$ python3 -q
>>> import numpy as np
>>> from numpy import linalg as LA
>>> np.set_printoptions(precision=2, suppress=True, linewidth=120, legacy="1.25")
>>> M2 = np.array([[0, -1, 6, 7, 7, -6, 5, 3, 6, 4],
...     [5, -2, -1, 1, 8, -6, 6, 8, -9, 8],
...     [4, -9, -9, 1, -1, 2, 1, -1, 8, -8],
...     [-6, 6, 4, 4, -9, 2, 0, -9, 1, 4],
...     [-7, 4, 8, -3, -7, -9, -2, 1, 1, -2],
...     [-4, 3, -9, 2, -5, -4, -4, 7, -2, -5],
...     [-5, 7, 5, -7, 8, 8, -2, 3, 3, 7],
...     [-7, -4, -9, -9, 7, -7, 6, 8, -6, -5],
...     [2, -7, 8, 3, 0, -6, -6, 5, 5, -9],
...     [1, 7, 1, 9, 7, -1, 0, -2, 9, -3]])
>>> C = np.array([[2]])
>>> F = np.block([[M2, np.array([[0], [2], [3], [3], [1], [0], [1], [3], [2], [1]])], [np.zeros((1, 10)), C]])
>>> F
array([[ 0., -1.,  6.,  7.,  7., -6.,  5.,  3.,  6.,  4.,  0.],
       [ 5., -2., -1.,  1.,  8., -6.,  6.,  8., -9.,  8.,  2.],
       [ 4., -9., -9.,  1., -1.,  2.,  1., -1.,  8., -8.,  3.],
       [-6.,  6.,  4.,  4., -9.,  2.,  0., -9.,  1.,  4.,  3.],
       [-7.,  4.,  8., -3., -7., -9., -2.,  1.,  1., -2.,  1.],
       [-4.,  3., -9.,  2., -5., -4., -4.,  7., -2., -5.,  0.],
       [-5.,  7.,  5., -7.,  8.,  8., -2.,  3.,  3.,  7.,  1.],
       [-7., -4., -9., -9.,  7., -7.,  6.,  8., -6., -5.,  3.],
       [ 2., -7.,  8.,  3.,  0., -6., -6.,  5.,  5., -9.,  2.],
       [ 1.,  7.,  1.,  9.,  7., -1.,  0., -2.,  9., -3.,  1.],
       [ 0.,  0.,  0.,  0.,  0.,  0.,  0.,  0.,  0.,  0.,  2.]])
>>> left, sv, Vt = LA.svd(F)
>>> np.argmax(sv[:-1] / (sv[1:] + 1e-6)) + 1
10
>>> M2 = left[:, :10] @ np.diag(sv[:10]) @ Vt[:10]
>>> round(float(LA.norm(F - M2) / LA.norm(F)), 2)
0.0
>>> J = np.load("test14.npy")
>>> J
array([[  4,   8,   4,   4,   0,  14,  18,  12,   8],
       [  4,   8,   4,   4,   0,  14,  18,  12,   8],
       [ -4,  -8,  -4,  -4,   0, -14, -18, -12,  -8],
       [  0,   0,   0,   0,   0,   0,   0,   0,   0],
       [  4,   8,   4,   4,   0,  14,  18,  12,   8],
       [ -4,  -8,  -4,  -4,   0, -14, -18, -12,  -8]])
>>> # rows 0 and 1 are equal
>>> left, sv, Vt = LA.svd(J)
>>> sv.round(2) + 0
array([64.81,  0.  ,  0.  ,  0.  ,  0.  ,  0.  ])
>>> np.argmax(sv[:-1] / (sv[1:] + 1e-6)) + 1
1
>>> M2 = left[:, :1] @ np.diag(sv[:1]) @ Vt[:1]
>>> round(float(np.abs(J - M2).max()), 2)
0.0
>>> arr = np.loadtxt("block15.csv", delimiter=",")
>>> arr
array([[ 0.1 ,  0.6 , -1.2 ,  0.2 , -0.12, -0.7 , -2.2 ],
       [ 0.6 ,  1.1 ,  0.2 , -0.9 , -0.58,  0.1 , -0.4 ],
       [-0.3 , -0.4 , -0.5 , -0.6 ,  0.28,  0.3 ,  0.1 ],
       [ 0.1 , -0.5 ,  0.  ,  0.2 , -0.16, -0.3 , -0.4 ],
       [-0.8 , -0.1 ,  0.6 ,  0.7 ,  0.83, -0.9 ,  0.  ],
       [-0.8 , -1.  , -0.3 ,  1.  ,  0.86,  0.6 , -0.8 ],
       [-0.7 ,  0.  ,  0.8 ,  0.4 ,  0.69, -0.8 ,  1.4 ],
       [ 1.5 , -0.6 ,  0.4 , -0.4 , -1.47, -1.  ,  0.1 ],
       [ 1.  ,  0.  ,  0.  , -0.2 , -0.94, -0.3 ,  1.2 ],
       [-0.7 ,  0.4 ,  0.5 , -0.3 ,  0.7 ,  1.  , -0.2 ],
       [ 0.6 , -0.3 , -1.3 , -0.5 , -0.53,  1.3 , -1.4 ],
       [-0.9 , -0.2 , -0.5 ,  0.7 ,  0.91, -0.5 , -0.8 ],
       [-0.5 ,  1.3 ,  1.6 , -1.2 ,  0.56,  0.7 ,  0.5 ],
       [ 0.1 ,  0.6 , -1.9 ,  0.6 , -0.08, -0.4 ,  0.1 ],
       [ 0.  , -0.6 , -0.5 ,  0.5 ,  0.04, -1.8 , -1.  ],
       [ 0.3 ,  0.6 , -0.5 ,  0.9 , -0.2 ,  1.8 ,  0.2 ],
       [ 0.6 , -1.  ,  0.3 ,  0.4 , -0.67,  0.4 , -0.6 ],
       [-0.4 , -0.1 ,  2.9 ,  0.4 ,  0.41,  0.3 ,  0.3 ],
       [ 2.5 , -0.9 , -0.1 ,  0.3 , -2.47,  0.3 ,  0.7 ],
       [ 0.  ,  1.9 , -1.  , -0.1 , -0.02,  1.2 , -0.2 ],
       [ 1.7 , -1.5 , -1.8 ,  1.  , -1.8 , -0.3 , -1.  ],
       [-0.9 ,  0.5 , -0.4 , -1.  ,  0.96,  0.3 , -0.1 ],
       [-2.1 ,  0.2 , -1.  ,  0.5 ,  2.11,  0.3 , -1.3 ],
       [ 0.3 ,  0.9 , -0.9 ,  2.  , -0.34, -0.2 ,  0.1 ],
       [-0.2 , -2.2 ,  0.1 , -0.1 ,  0.07,  1.3 , -0.1 ],
       [-0.6 ,  1.5 , -0.5 ,  1.3 ,  0.68,  1.3 ,  1.2 ],
       [ 2.2 ,  0.4 , -1.3 ,  0.8 , -2.19,  2.  ,  0.  ],
       [-0.2 ,  0.8 , -1.1 ,  2.  ,  0.23,  0.3 , -1.7 ],
       [-1.  ,  0.3 ,  0.7 , -0.6 ,  0.98,  0.9 ,  1.1 ],
       [-1.2 , -0.7 ,  0.2 ,  0.6 ,  1.21,  1.  ,  1.4 ],
       [-0.5 ,  0.9 ,  1.5 ,  1.3 ,  0.42, -0.3 , -1.9 ],
       [ 1.1 ,  1.8 ,  0.5 ,  2.  , -1.06, -1.5 ,  0.6 ],
       [ 0.6 ,  0.4 , -0.9 ,  3.1 , -0.64, -0.4 , -1.3 ],
       [ 1.6 ,  0.7 , -0.2 ,  0.6 , -1.58, -2.  , -1.8 ],
       [-1.6 ,  0.8 ,  1.5 , -0.7 ,  1.54,  0.5 , -0.8 ],
       [-1.  , -0.8 ,  0.7 ,  1.9 ,  1.05, -0.9 ,  0.8 ],
       [-0.6 ,  0.2 , -0.9 , -1.  ,  0.64, -0.5 ,  1.1 ],
       [ 0.2 ,  0.  , -1.  ,  1.  , -0.19,  0.2 , -2.5 ]])
>>> vec = np.array([1, 2, 5, 3, 3, 1, 3])
>>> rhs = arr @ vec
>>> LA.lstsq(arr, rhs)[0]
array([1., 2., 5., 3., 3., 1., 3.])
>>> rng = np.random.default_rng(771733)
>>> rhs = rhs + 0.02 * rng.normal(size=38)
>>> rhs
array([-11.78,  -1.8 ,  -3.97,  -2.29,   5.69,  -0.55,   9.95,  -4.03,   0.89,   4.19, -12.48,  -1.86,  10.35,  -6.71,
        -6.92,   3.47,  -2.09,  17.54,  -3.93,  -1.  , -16.02,  -2.06,  -2.53,   2.67,  -3.18,  10.74,  -5.63,  -2.25,
         8.48,   9.03,   7.94,  10.3 ,  -0.01,  -8.35,   8.12,  11.26,  -2.96,  -9.66])
>>> c, *_ = LA.lstsq(arr, rhs)
>>> c.round()
array([1., 2., 5., 3., 3., 1., 3.])
>>> c
array([0.89, 2.  , 5.  , 3.  , 2.89, 1.  , 3.01])
>>> np.round(arr.T @ (rhs - arr @ c), 2) + 0
array([0., 0., 0., 0., 0., 0., 0.])
>>> Ac = (arr - arr.mean(axis=0)) / arr.std(axis=0)
>>> Ac.std(axis=0)
array([1., 1., 1., 1., 1., 1., 1.])
>>> c = LA.lstsq(np.delete(Ac, 6, axis=1), Ac[:, 6])[0]
>>> np.abs(c).argmax()
0
>>> print(c)
[ 6.35 -0.11  0.33 -0.09  6.32  0.17]
>>> left, sv, Vt = LA.svd(arr)
>>> print(sv)
[9.46 7.49 6.09 5.62 5.18 4.59 0.2 ]
>>> M2 = left[:, :6] @ np.diag(sv[:6]) @ Vt[:6]
>>> np.round(np.abs(arr - M2).max(), 2)
0.04
>>> print(LA.matrix_rank(arr, rtol=0.05))
6
>>> left, sv, Vt = LA.svd(arr, full_matrices=False)
>>> np.allclose(left * sv @ Vt, arr)
True
>>> print(sv)
[9.46 7.49 6.09 5.62 5.18 4.59 0.2 ]
>>> print(round(float(np.sqrt((sv ** 2).sum())), 2), np.round(LA.norm(arr), 2))
16.19 16.19
>>> np.cumsum(sv ** 2) / np.sum(sv ** 2)
array([0.34, 0.56, 0.7 , 0.82, 0.92, 1.  , 1.  ])
>>> np.round(Vt @ Vt.T, 2) + 0
array([[1., 0., 0., 0., 0., 0., 0.],
       [0., 1., 0., 0., 0., 0., 0.],
       [0., 0., 1., 0., 0., 0., 0.],
       [0., 0., 0., 1., 0., 0., 0.],
       [0., 0., 0., 0., 1., 0., 0.],
       [0., 0., 0., 0., 0., 1., 0.],
       [0., 0., 0., 0., 0., 0., 1.]])
>>> data = np.load("x.npy")
>>> data
array([[  0,   3,   3,  -2,   8],
       [ -4,   5,  -1,  -1,  -1],
       [ -5,   5,   0,   1,   4],
       [ -4,   5,  -1,  -1,  -1],
       [  0,   0,   0,   0,   0],
       [  0,  -5,  -3,  -1,   3],
       [ -4,   5,  -1,  -1,  -1],
       [  0,   0,   0,   0,   0],
       [ -9,   7,   4,  -4,   7],
       [  5, -10,   5,  -8,  11],
       [  5,  -2,   3,  -3,   4],
       [ -5,   5,   0,   1,   4],
       [  0,   0,   0,   0,   0],
       [  5,  -2,   3,  -3,   4],
       [ -4,   5,  -1,  -1,  -1],
       [ -5,   5,   0,   1,   4],
       [  5, -10,   5,  -8,  11],
       [ -4,   0,  -4,  -2,   2],
       [  0,   0,   0,   0,   0],
       [  0,   0,   8,  -6,  12],
       [  0,   0,   0,   0,   0]])
>>> # row 3 repeats row 1
>>> Ac = data - data.mean(axis=0)
>>> V = LA.svd(Ac)[2][:2]
>>> M2 = Ac - Ac @ V.T @ V
>>> (Ac @ V.T).std(axis=0)
array([6.83, 3.98])
>>> np.diag(V.T @ V)
array([0.41, 0.58, 0.24, 0.15, 0.62])
>>> print(np.round(LA.norm(M2) / LA.norm(Ac), 2))
0.3
>>> print(J @ LA.pinv(J) @ J)
[[  4.   8.   4.   4.   0.  14.  18.  12.   8.]
 [  4.   8.   4.   4.   0.  14.  18.  12.   8.]
 [ -4.  -8.  -4.  -4.   0. -14. -18. -12.  -8.]
 [  0.   0.   0.   0.   0.   0.   0.   0.   0.]
 [  4.   8.   4.   4.   0.  14.  18.  12.   8.]
 [ -4.  -8.  -4.  -4.   0. -14. -18. -12.  -8.]]
>>> np.allclose(J[:-1].T @ LA.lstsq(J[:-1].T, J[-1])[0], J[-1])
True
>>> np.abs(np.diag(LA.qr(J)[1])) > 1e-9
array([ True, False, False, False, False, False])
>>> np.round(LA.norm(data), 2)
42.4
>>> data - data[0]
array([[  0,   0,   0,   0,   0],
       [ -4,   2,  -4,   1,  -9],
       [ -5,   2,  -3,   3,  -4],
       [ -4,   2,  -4,   1,  -9],
       [  0,  -3,  -3,   2,  -8],
       [  0,  -8,  -6,   1,  -5],
       [ -4,   2,  -4,   1,  -9],
       [  0,  -3,  -3,   2,  -8],
       [ -9,   4,   1,  -2,  -1],
       [  5, -13,   2,  -6,   3],
       [  5,  -5,   0,  -1,  -4],
       [ -5,   2,  -3,   3,  -4],
       [  0,  -3,  -3,   2,  -8],
       [  5,  -5,   0,  -1,  -4],
       [ -4,   2,  -4,   1,  -9],
       [ -5,   2,  -3,   3,  -4],
       [  5, -13,   2,  -6,   3],
       [ -4,  -3,  -7,   0,  -6],
       [  0,  -3,  -3,   2,  -8],
       [  0,  -3,   5,  -4,   4],
       [  0,  -3,  -3,   2,  -8]])
>>> LA.rank(data)
Traceback (most recent call last):
  File "<python-input-61>", line 1, in <module>
    LA.rank(data)
    ^^^^^^^
AttributeError: module 'numpy.linalg' has no attribute 'rank'
>>> data[21]
Traceback (most recent call last):
  File "<python-input-62>", line 1, in <module>
    data[21]
    ~~~~^^^^
IndexError: index 21 is out of bounds for axis 0 with size 21
>>> print(LA.svd(data, compute_uv=False))
[32.46 24.6   9.28  6.09  4.  ]
>>> np.unravel_index(np.abs(data).argmax(), data.shape)
(19, 4)
>>> print(data.mean(axis=0))
[-1.14  0.76  0.95 -1.81  3.33]
>>> data.shape
(21, 5)
>>> u = np.array([0, -1, 1, -1, -3, 3, -2, -1])
>>> r1 = np.array([1, 0, 2, 2, 0, 1, 3])
>>> mat = u[:, None] + r1[None, :]
>>> mat
array([[ 1,  0,  2,  2,  0,  1,  3],
       [ 0, -1,  1,  1, -1,  0,  2],
       [ 2,  1,  3,  3,  1,  2,  4],
       [ 0, -1,  1,  1, -1,  0,  2],
       [-2, -3, -1, -1, -3, -2,  0],
       [ 4,  3,  5,  5,  3,  4,  6],
       [-1, -2,  0,  0, -2, -1,  1],
       [ 0, -1,  1,  1, -1,  0,  2]])
>>> # columns 2 and 3 are equal
>>> left, sv, Vt = LA.svd(mat)
>>> V = Vt[:(sv > 1e-8).sum()]
>>> vec = mat[5] + 3 * mat[1] + rng.integers(2) * np.eye(7)[0]
>>> vec
array([ 5.,  0.,  8.,  8.,  0.,  4., 12.])
>>> LA.matrix_rank(np.vstack([mat, vec]))
3
>>> print(V.T @ V)
[[ 0.15  0.19  0.12  0.12  0.19  0.15  0.08]
 [ 0.19  0.37  0.02  0.02  0.37  0.19 -0.15]
 [ 0.12  0.02  0.21  0.21  0.02  0.12  0.31]
 [ 0.12  0.02  0.21  0.21  0.02  0.12  0.31]
 [ 0.19  0.37  0.02  0.02  0.37  0.19 -0.15]
 [ 0.15  0.19  0.12  0.12  0.19  0.15  0.08]
 [ 0.08 -0.15  0.31  0.31 -0.15  0.08  0.54]]
